>>> import numpy as np
>>> from numpy import linalg as LA
>>> np.set_printoptions(precision=2, suppress=True, linewidth=200)
>>> K = np.diag(np.array([0, 1, 3]))
>>> K
array([[0, 0, 0],
       [0, 1, 0],
       [0, 0, 3]])
>>> # triangular
>>> rank = LA.matrix_rank(K)
>>> rank
np.int64(2)
>>> N = LA.svd(K)[2][rank:].T
>>> LA.matrix_rank(K.T @ K), LA.matrix_rank(K @ K.T)
(np.int64(2), np.int64(2))
>>> K @ N
array([[0.],
       [0.],
       [0.]])
>>> [int(LA.matrix_rank(K[:i])) for i in range(1, len(K) + 1)]
[0, 1, 2]
>>> (LA.matrix_power((K != 0) + (K.T != 0) + np.eye(3), 3) > 0).astype(int)
array([[1, 0, 0],
       [0, 1, 0],
       [0, 0, 1]])
>>> (K != 0).astype(int)
array([[0, 0, 0],
       [0, 1, 0],
       [0, 0, 1]])
>>> K @ K
array([[0, 0, 0],
       [0, 1, 0],
       [0, 0, 9]])
>>> np.sort(LA.eigvals(K).real)
array([0., 1., 3.])
>>> np.flatnonzero(LA.matrix_power((K != 0) + (K.T != 0) + np.eye(3), 3)[0])
array([0])
>>> J = np.load("test18.npy")
>>> J
array([[ 1, -1,  1, -1],
       [ 1,  0,  0,  0],
       [ 1,  1,  1,  1],
       [ 1,  2,  4,  8]])
>>> x0 = np.array([0, 2, 1, 2])
>>> h1 = np.maximum(J @ x0, 0)
>>> np.maximum(J @ (3 * x0), 0)
array([ 0,  0, 15, 72])
>>> Q, V = LA.qr(J[:, :1])[0], LA.qr(J[:, 1:])[0]
>>> sv = LA.svd(Q.T @ V, compute_uv=False)
>>> np.degrees(np.arccos(sv.clip(0, 1)))
array([30.])
>>> (sv > 0.9).sum()
np.int64(0)
>>> round(float(LA.norm(Q @ Q.T - V @ V.T, 2)), 2)
1.0
>>> rng = np.random.default_rng(664)
>>> lab = rng.permutation(4)
>>> lab
array([1, 2, 0, 3])
>>> B = J[lab][:, lab]
>>> np.allclose(B, J)
False
>>> np.sort(np.abs(LA.eigvals(B)))
array([0.85, 0.85, 2.  , 8.33])
>>> hat = np.triu(np.array([[-3, -2, 2, -2], [-3, -1, 0, 3], [1, -3, -2, -1], [1, 0, 2, -3]]), 1) + np.eye(4)
>>> B = hat @ J @ LA.inv(hat)
>>> np.poly(B)
array([  1., -10.,  14.,  -2.,  12.])
>>> LA.matrix_rank(B)
np.int64(4)
>>> np.round(LA.det(B), 2)
np.float64(12.0)
>>> np.trace(B), np.trace(J)
(np.float64(10.0), np.int64(10))
>>> E = np.load("w.npy")
>>> E
array([[ 2,  0, -3, -1,  3,  1, -3,  2,  2],
       [ 0,  2,  0, -3, -1,  3,  1, -3,  2],
       [-3,  0,  2,  0, -3, -1,  3,  1, -3],
       [-1, -3,  0,  2,  0, -3, -1,  3,  1],
       [ 3, -1, -3,  0,  2,  0, -3, -1,  3],
       [ 1,  3, -1, -3,  0,  2,  0, -3, -1],
       [-3,  1,  3, -1, -3,  0,  2,  0, -3],
       [ 2, -3,  1,  3, -1, -3,  0,  2,  0],
       [ 2,  2, -3,  1,  3, -1, -3,  0,  2]])
>>> round(LA.norm(J[3] - J[2]), 2)
np.float64(7.68)
>>> J[3] @ J[2]
np.int64(15)
>>> round(float(LA.norm(J) ** 2 / LA.norm(J, 2) ** 2), 2)
1.07
>>> f = np.array([0, -1, 0])
>>> np.cross(E[8, :3], E[2, :3])
array([4, 5, 6])
>>> np.polyval(f, E[8])
array([-2, -2,  3, -1, -3,  1,  3,  0, -2])
>>> np.correlate(E[8], E[2], "full")
array([ -6,  -4,  17,  -2, -25,   6,  29,  -8, -35,   4,  30,  -7, -21,   3,  13,   0,  -6])
>>> np.array([np.convolve(row, f, "same") for row in E])
array([[-2,  0,  3,  1, -3, -1,  3, -2, -2],
       [ 0, -2,  0,  3,  1, -3, -1,  3, -2],
       [ 3,  0, -2,  0,  3,  1, -3, -1,  3],
       [ 1,  3,  0, -2,  0,  3,  1, -3, -1],
       [-3,  1,  3,  0, -2,  0,  3,  1, -3],
       [-1, -3,  1,  3,  0, -2,  0,  3,  1],
       [ 3, -1, -3,  1,  3,  0, -2,  0,  3],
       [-2,  3, -1, -3,  1,  3,  0, -2,  0],
       [-2, -2,  3, -1, -3,  1,  3,  0, -2]])
>>> m1 = np.load("sample18.npy")
>>> m1
array([[ 0.75, -0.25, -0.08,  0.08, -0.25, -0.08,  0.25,  0.25, -0.41],
       [-0.25,  0.75, -0.08,  0.08, -0.25, -0.08,  0.25,  0.25, -0.41],
       [-0.08, -0.08,  0.97,  0.03, -0.08, -0.03,  0.08,  0.08, -0.14],
       [ 0.08,  0.08,  0.03,  0.97,  0.08,  0.03, -0.08, -0.08,  0.14],
       [-0.25, -0.25, -0.08,  0.08,  0.75, -0.08,  0.25,  0.25, -0.41],
       [-0.08, -0.08, -0.03,  0.03, -0.08,  0.97,  0.08,  0.08, -0.14],
       [ 0.25,  0.25,  0.08, -0.08,  0.25,  0.08,  0.75, -0.25,  0.41],
       [ 0.25,  0.25,  0.08, -0.08,  0.25,  0.08, -0.25,  0.75,  0.41],
       [-0.41, -0.41, -0.14,  0.14, -0.41, -0.14,  0.41,  0.41,  0.32]])
>>> LA.norm(m1, axis=0)
array([1., 1., 1., 1., 1., 1., 1., 1., 1.])
>>> np.round(m1.T @ m1, 2) + 0
array([[1., 0., 0., 0., 0., 0., 0., 0., 0.],
       [0., 1., 0., 0., 0., 0., 0., 0., 0.],
       [0., 0., 1., 0., 0., 0., 0., 0., 0.],
       [0., 0., 0., 1., 0., 0., 0., 0., 0.],
       [0., 0., 0., 0., 1., 0., 0., 0., 0.],
       [0., 0., 0., 0., 0., 1., 0., 0., 0.],
       [0., 0., 0., 0., 0., 0., 1., 0., 0.],
       [0., 0., 0., 0., 0., 0., 0., 1., 0.],
       [0., 0., 0., 0., 0., 0., 0., 0., 1.]])
>>> np.round(m1 @ m1.T, 2) + 0
array([[1., 0., 0., 0., 0., 0., 0., 0., 0.],
       [0., 1., 0., 0., 0., 0., 0., 0., 0.],
       [0., 0., 1., 0., 0., 0., 0., 0., 0.],
       [0., 0., 0., 1., 0., 0., 0., 0., 0.],
       [0., 0., 0., 0., 1., 0., 0., 0., 0.],
       [0., 0., 0., 0., 0., 1., 0., 0., 0.],
       [0., 0., 0., 0., 0., 0., 1., 0., 0.],
       [0., 0., 0., 0., 0., 0., 0., 1., 0.],
       [0., 0., 0., 0., 0., 0., 0., 0., 1.]])
